>>> import numpy as np
>>> np.set_printoptions(precision=2, suppress=True, linewidth=100)
>>> rd = lambda a: np.round(a, 2) + 0
>>> Q, _ = np.linalg.qr(np.array([[0.1, 0.7, 0.4, -0.8],
...     [0.6, 1.3, 1.4, -0.1],
...     [-0.2, -0.8, 0.5, -0.7],
...     [0.8, -1.0, -0.8, -0.9]]))
>>> evals = np.array([3, 2, 2, 0])
>>> data = Q @ np.diag(evals) @ Q.T
>>> rd(data)
array([[ 0.28,  0.55, -0.42, -0.18],
       [ 0.55,  2.2 ,  0.  ,  0.53],
       [-0.42,  0.  ,  1.95, -0.21],
       [-0.18,  0.53, -0.21,  2.57]])
>>> # rank 3
>>> np.argsort(-np.linalg.norm(data, axis=0).round(6), kind="stable")[:3]
array([3, 1, 2])
>>> rd(np.linalg.norm(data, 2) / np.linalg.norm(data))
np.float64(0.73)
>>> evals, vecs = np.linalg.eigh(data)
>>> x = np.array([1, -2, -1, -2])
>>> rd(x @ data @ x)
np.float64(24.05)
>>> rd(vecs * np.abs(evals) @ vecs.T)
array([[ 0.28,  0.55, -0.42, -0.18],
       [ 0.55,  2.2 ,  0.  ,  0.53],
       [-0.42,  0.  ,  1.95, -0.21],
       [-0.18,  0.53, -0.21,  2.57]])
>>> rd(np.linalg.eigvalsh(data[1:, 1:]))
array([1.74, 2.  , 2.98])
>>> U, sv, Vh = np.linalg.svd(data)
>>> np.argmax(sv[:-1] / (sv[1:] + 1e-6)) + 1
np.int64(3)
>>> rd(sv)
array([3., 2., 2., 0.])
>>> B = U[:, :3] @ np.diag(sv[:3]) @ Vh[:3]
>>> rd(np.abs(data - B).max())
np.float64(0.0)
>>> rd(np.linalg.norm(data - B) / np.linalg.norm(data))
np.float64(0.0)
>>> rd(B)
array([[ 0.28,  0.55, -0.42, -0.18],
       [ 0.55,  2.2 ,  0.  ,  0.53],
       [-0.42,  0.  ,  1.95, -0.21],
       [-0.18,  0.53, -0.21,  2.57]])
>>> M = np.load("case3.npy")
>>> M
array([[ 3.71,  1.16,  2.47, -2.45],
       [-2.84, -0.44, -0.24,  1.79],
       [ 0.55, -0.56, -2.16, -0.36],
       [ 1.83, -0.42, -2.14, -1.22],
       [ 0.96, -1.2 , -4.34, -0.66],
       [-1.36, -0.19, -0.02,  0.83],
       [ 2.37,  0.93,  2.42, -1.41],
       [ 1.83, -0.44, -2.08, -1.21],
       [-0.36, -1.35, -4.51,  0.26],
       [-4.65, -2.06, -4.8 ,  2.94]])
>>> B = np.c_[M[:, :2] @ np.array([[-1, -7], [2, 5]]), np.array([3, 0, 0, 1, 0, 0, 3, 0, 0, 1])]
>>> rd(B)
array([[ -1.39, -20.17,   3.  ],
       [  1.96,  17.68,   0.  ],
       [ -1.67,  -6.65,   0.  ],
       [ -2.67, -14.91,   1.  ],
       [ -3.36, -12.72,   0.  ],
       [  0.98,   8.57,   0.  ],
       [ -0.51, -11.94,   3.  ],
       [ -2.71, -15.01,   0.  ],
       [ -2.34,  -4.23,   0.  ],
       [  0.53,  22.25,   1.  ]])
>>> rd(np.linalg.norm(B - M @ np.linalg.lstsq(M, B)[0], axis=0))
array([0.  , 0.  , 2.59])
>>> np.linalg.matrix_rank(np.c_[M, B])
np.int64(5)
>>> x = np.array([5, 4, 0])
>>> a = np.maximum(B @ x, 0)
>>> rd(np.maximum(B @ x, 0) - np.maximum(-B @ x, 0))
array([-87.63,  80.52, -34.95, -72.99, -67.68,  39.18, -50.31, -73.59, -28.62,  91.65])
>>> np.tanh(B @ x)
array([-1.,  1., -1., -1., -1.,  1., -1., -1., -1.,  1.])
>>> rd(B.T @ a)
array([ 244.79, 3798.58,   91.65])
>>> rd(np.maximum(B @ (3 * x), 0))
array([  0.  , 241.56,   0.  ,   0.  ,   0.  , 117.54,   0.  ,   0.  ,   0.  , 274.95])
>>> np.flatnonzero(a > 1e-9)
array([1, 5, 9])
>>> P = M @ np.linalg.solve(M.T @ M, M.T)
>>> rd(P @ M[:, 1])
array([ 1.16, -0.44, -0.56, -0.42, -1.2 , -0.19,  0.93, -0.44, -1.35, -2.06])
>>> np.allclose(P @ P, P)
True
>>> W0 = np.load("sample17.npy")
>>> W0
array([[ 1.49,  0.79,  0.77],
       [ 2.73,  1.36,  1.37],
       [ 0.19,  0.1 ,  0.11],
       [ 1.03,  0.5 ,  0.5 ],
       [ 1.96,  0.96,  0.95],
       [ 0.47,  0.22,  0.2 ],
       [ 0.5 ,  0.24,  0.25],
       [-1.96, -1.  , -0.98],
       [-2.2 , -1.11, -1.13],
       [-1.02, -0.49, -0.51],
       [-0.83, -0.41, -0.4 ],
       [-3.15, -1.58, -1.61],
       [ 0.02,  0.04,  0.02],
       [ 0.39,  0.2 ,  0.2 ],
       [-0.4 , -0.22, -0.19],
       [-3.71, -1.88, -1.87],
       [-2.83, -1.4 , -1.42],
       [ 2.96,  1.48,  1.46],
       [-3.4 , -1.64, -1.7 ],
       [-2.22, -1.09, -1.13],
       [-1.61, -0.8 , -0.77],
       [ 1.13,  0.6 ,  0.58],
       [ 2.18,  1.12,  1.03]])
>>> rd(np.linalg.norm(W0, 2))
np.float64(11.71)
>>> rd(np.linalg.norm(W0[5] - W0[9]))
np.float64(1.8)
>>> rd(np.linalg.norm(W0, 1)), rd(np.linalg.norm(W0, np.inf))
(np.float64(38.38), np.float64(7.46))
>>> B = np.c_[W0[:, :2] @ np.array([[-2, 3], [1, 1]]), np.array([5, 8, 8, 0, 7, 2, -1, 0, 8, 0, -9, 9, 9, 0, 0, 7, 5, -8, 2, 3, 1, 0, 1])]
>>> rd(B)
array([[ -2.19,   5.26,   5.  ],
       [ -4.1 ,   9.55,   8.  ],
       [ -0.28,   0.67,   8.  ],
       [ -1.56,   3.59,   0.  ],
       [ -2.96,   6.84,   7.  ],
       [ -0.72,   1.63,   2.  ],
       [ -0.76,   1.74,  -1.  ],
       [  2.92,  -6.88,   0.  ],
       [  3.29,  -7.71,   8.  ],
       [  1.55,  -3.55,   0.  ],
       [  1.25,  -2.9 ,  -9.  ],
       [  4.72, -11.03,   9.  ],
       [  0.  ,   0.1 ,   9.  ],
       [ -0.58,   1.37,   0.  ],
       [  0.58,  -1.42,   0.  ],
       [  5.54, -13.01,   7.  ],
       [  4.26,  -9.89,   5.  ],
       [ -4.44,  10.36,  -8.  ],
       [  5.16, -11.84,   2.  ],
       [  3.35,  -7.75,   3.  ],
       [  2.42,  -5.63,   1.  ],
       [ -1.66,   3.99,   0.  ],
       [ -3.24,   7.66,   1.  ]])
>>> rd(np.linalg.norm(B - W0 @ np.linalg.lstsq(W0, B)[0], axis=0))
array([ 0.  ,  0.  , 23.84])
>>> rd(np.linalg.norm(np.linalg.qr(W0)[0].T @ B, axis=0) ** 2 / ((B ** 2).sum(axis=0) + 1e-12))
array([1.  , 1.  , 0.15])
>>> np.linalg.matrix_rank(np.c_[W0, B])
np.int64(4)
>>> Q, _ = np.linalg.qr(np.array([[-0.8, 0.5, 1.2], [0.1, 0.3, 0.1], [0.4, -0.6, -0.2]]))
>>> F = -1 * Q
>>> rd(F)
array([[ 0.89, -0.21, -0.41],
       [-0.11,  0.77, -0.63],
       [-0.44, -0.61, -0.66]])
>>> # orthonormal columns
>>> rng = np.random.default_rng(86)
>>> labels = rng.permutation(3)
>>> labels
array([1, 2, 0])
>>> B = F[labels][:, labels]
>>> rd(B)
array([[ 0.77, -0.63, -0.11],
       [-0.61, -0.66, -0.44],
       [-0.21, -0.41,  0.89]])
>>> np.allclose(B, F)
False
>>> rd(np.trace(F))
np.float64(1.0)
>>> rd(np.abs(np.linalg.eigvals(F)).max())
np.float64(1.0)
>>> assert F == F.T
Traceback (most recent call last):
  File "<python-input-60>", line 1, in <module>
    assert F == F.T
           ^^^^^^^^
ValueError: The truth value of an array with more than one element is ambiguous. Use a.any() or a.all()
>>> np.allclose(F @ F.T, F.T @ F)
True
>>> rd(F @ F)
array([[ 0.99, -0.1 ,  0.04],
       [ 0.1 ,  0.99, -0.02],
       [-0.04,  0.03,  1.  ]])
>>> rd((F + F.T) / 2)
array([[ 0.89, -0.16, -0.43],
       [-0.16,  0.77, -0.62],
       [-0.43, -0.62, -0.66]])
>>> W1 = np.array([[0, -1, -2, -1, 1], [0, -2, -2, -1, -1], [-1, 2, 1, -2, 2]])
>>> c = np.array([2, 3, 1, 3, 2])
>>> act = np.maximum(F @ W1 + c, 0)
>>> np.linalg.matrix_rank(act)
np.int64(3)
>>> (act > 0).astype(int)
array([[1, 1, 0, 1, 1],
       [1, 1, 0, 1, 0],
       [1, 1, 1, 1, 1]])
>>> W2 = np.array([[2, -2, 1], [-1, 1, 3], [1, -1, -3], [1, 0, 0], [-1, 1, -2]])
>>> W1 @ W2
array([[-3,  2,  1],
       [ 0, -1,  2],
       [-7,  5, -2]])
>>> def softmax(z):
...     e = np.exp(z - z.max(axis=-1, keepdims=True))
...     return e / e.sum(axis=-1, keepdims=True)
... 
>>> rd(softmax(F[1]))
array([0.25, 0.6 , 0.15])
>>> softmax(F).sum(axis=1)
array([1., 1., 1.])
>>> scores = F @ F.T / np.sqrt(3)
>>> softmax(scores).round(6).argmax(axis=1)
array([0, 1, 2])
>>> rd(softmax(scores)[1] @ F)
array([ 0.07,  0.14, -0.58])
>>> x = np.array([-8, 8, -4])
>>> [p for p in range(1, 25) if np.allclose(np.linalg.matrix_power(F, p), np.eye(3))]
[]
>>> rd(F.T @ (F @ x))
array([-8.,  8., -4.])
>>> rd(np.linalg.det(F))
np.float64(-1.0)
>>> B = np.array([[0, -3], [-2, -2]])
>>> mat = np.tile(B, (2, 2))
>>> mat
array([[ 0, -3,  0, -3],
       [-2, -2, -2, -2],
       [ 0, -3,  0, -3],
       [-2, -2, -2, -2]])
>>> rd(np.linalg.eigvals(mat))
array([-7.29,  3.29,  0.  ,  0.  ])
>>> rd(np.linalg.eigvals(mat).sum().real)
np.float64(-4.0)
>>> rd(np.linalg.det(mat[::-1]))
np.float64(0.0)
>>> np.einsum("ii->", mat)
np.int64(-4)
>>> rd(np.linalg.det(mat.T))
np.float64(0.0)
>>> np.einsum("ij,ji->", mat, mat)
np.int64(64)
>>> A = np.load("test15.npy")
>>> A
array([[-2.95,  1.  ,  1.  ,  3.  ],
       [-1.  , -2.95, -1.  ,  2.  ],
       [ 2.  ,  0.  , -2.95,  3.  ],
       [-3.  ,  1.  ,  1.  ,  3.05]])
>>> t3 = np.stack([A, -2 * A, A[::-1]])
>>> np.linalg.matrix_rank(t3.reshape(3, -1))
np.int64(2)
>>> np.einsum("bij,cij->bc", t3, t3)
array([[  76.41, -152.82,   53.9 ],
       [-152.82,  305.64, -107.8 ],
       [  53.9 , -107.8 ,   76.41]])
>>> rd(np.linalg.det(t3))
array([ 0.66, 10.51,  0.66])
>>> (t3 @ A.T).shape
(3, 4, 4)
>>> cov = A.T @ A
>>> np.linalg.matrix_rank(cov)
np.int64(4)
>>> rd(np.linalg.svd(A, compute_uv=False) ** 2)
array([42.11, 25.07,  9.22,  0.  ])
>>> evals, vecs = np.linalg.eig(A)
>>> rd(evals)
array([ 1.2 ,  0.05, -4.77, -2.29])
>>> rd(np.sort(np.linalg.eigvals(A.T)))
array([-4.77, -2.29,  0.05,  1.2 ])
>>> rd(A @ vecs[:, 0] - evals[0] * vecs[:, 0])
array([0., 0., 0., 0.])
>>> rd(np.sort(np.linalg.eigvals(np.linalg.inv(A))))
array([-0.44, -0.21,  0.83, 20.  ])
>>> J = np.array([[0, 2], [3, 0]])
>>> Q = J.astype(float).copy()
>>> for j in range(2):
...     Q[:, j] -= Q[:, :j] @ (Q[:, :j].T @ Q[:, j])
...     Q[:, j] /= np.linalg.norm(Q[:, j])
... 
>>> Q.T @ Q
array([[1., 0.],
       [0., 1.]])
>>> Q
array([[0., 1.],
       [1., 0.]])
>>> u, v = J[1], J[0]
>>> u @ u
np.int64(9)
>>> u @ v
np.int64(0)
>>> p = (u @ v) / (u @ u) * u
>>> v - p
array([0., 2.])
>>> rd(np.linalg.norm(u + v) ** 2 + np.linalg.norm(u - v) ** 2)
np.float64(26.0)
>>> t3 = np.stack([J, 2 * J, J[::-1]])
>>> t3.shape
(3, 2, 2)
>>> np.linalg.matrix_rank(t3)
array([2, 2, 2])
>>> U, sv, Vh = np.linalg.svd(W0)
>>> rd(sv)
array([11.71,  0.1 ,  0.1 ])
>>> np.argmax(sv[:-1] / (sv[1:] + 1e-6)) + 1
np.int64(1)
>>> B = U[:, :1] @ np.diag(sv[:1]) @ Vh[:1]
>>> np.linalg.matrix_rank(W0, rtol=0.05)
np.int64(1)
>>> x = np.array([-3, 1])
>>> target = J @ x
>>> c, lr = np.zeros(2), 1 / np.linalg.norm(J, 2) ** 2
>>> for i in range(10):
...     c -= lr * J.T @ (J @ c - target)
...     if i % 2 == 0: print(i, round(np.linalg.norm(J @ c - target), 2))
... 
0 1.11
2 0.34
4 0.11
6 0.03
8 0.01
>>> rd(np.linalg.cond(J))
np.float64(1.5)
>>> X = np.load("a.npy")
>>> X
array([[ 6.3, -2. ],
       [ 6. , -1.7]])
>>> B = X / np.linalg.norm(X, axis=1, keepdims=True)
>>> cov = B @ B.T
>>> rd(cov[1])
array([1., 1.])
>>> (np.abs(cov) > 0.9).astype(int)
array([[1, 1],
       [1, 1]])
>>> (cov - 2 * np.eye(2)).round(6).argmax(axis=1)
array([1, 0])
>>> rd(cov)
array([[1., 1.],
       [1., 1.]])
>>> u = np.array([-3, 1])
>>> B = X + np.outer(u, np.eye(2)[1])
>>> np.linalg.matrix_rank(B - X)
np.int64(1)
>>> U, sv, Vh = np.linalg.svd(X)
>>> rd(sv)
array([9.09, 0.14])
>>> np.argmax(sv[:-1] / (sv[1:] + 1e-6)) + 1
np.int64(1)
>>> B = U[:, :1] @ np.diag(sv[:1]) @ Vh[:1]
>>> rd(np.abs(X - B).max())
np.float64(0.1)
>>> np.linalg.matrix_rank(B)
np.int64(1)
>>> rd(np.linalg.norm(X - B) / np.linalg.norm(X))
np.float64(0.02)
>>> np.linalg.matrix_rank(X, rtol=0.05)
np.int64(1)
>>> rd(B)
array([[ 6.33, -1.91],
       [ 5.97, -1.8 ]])
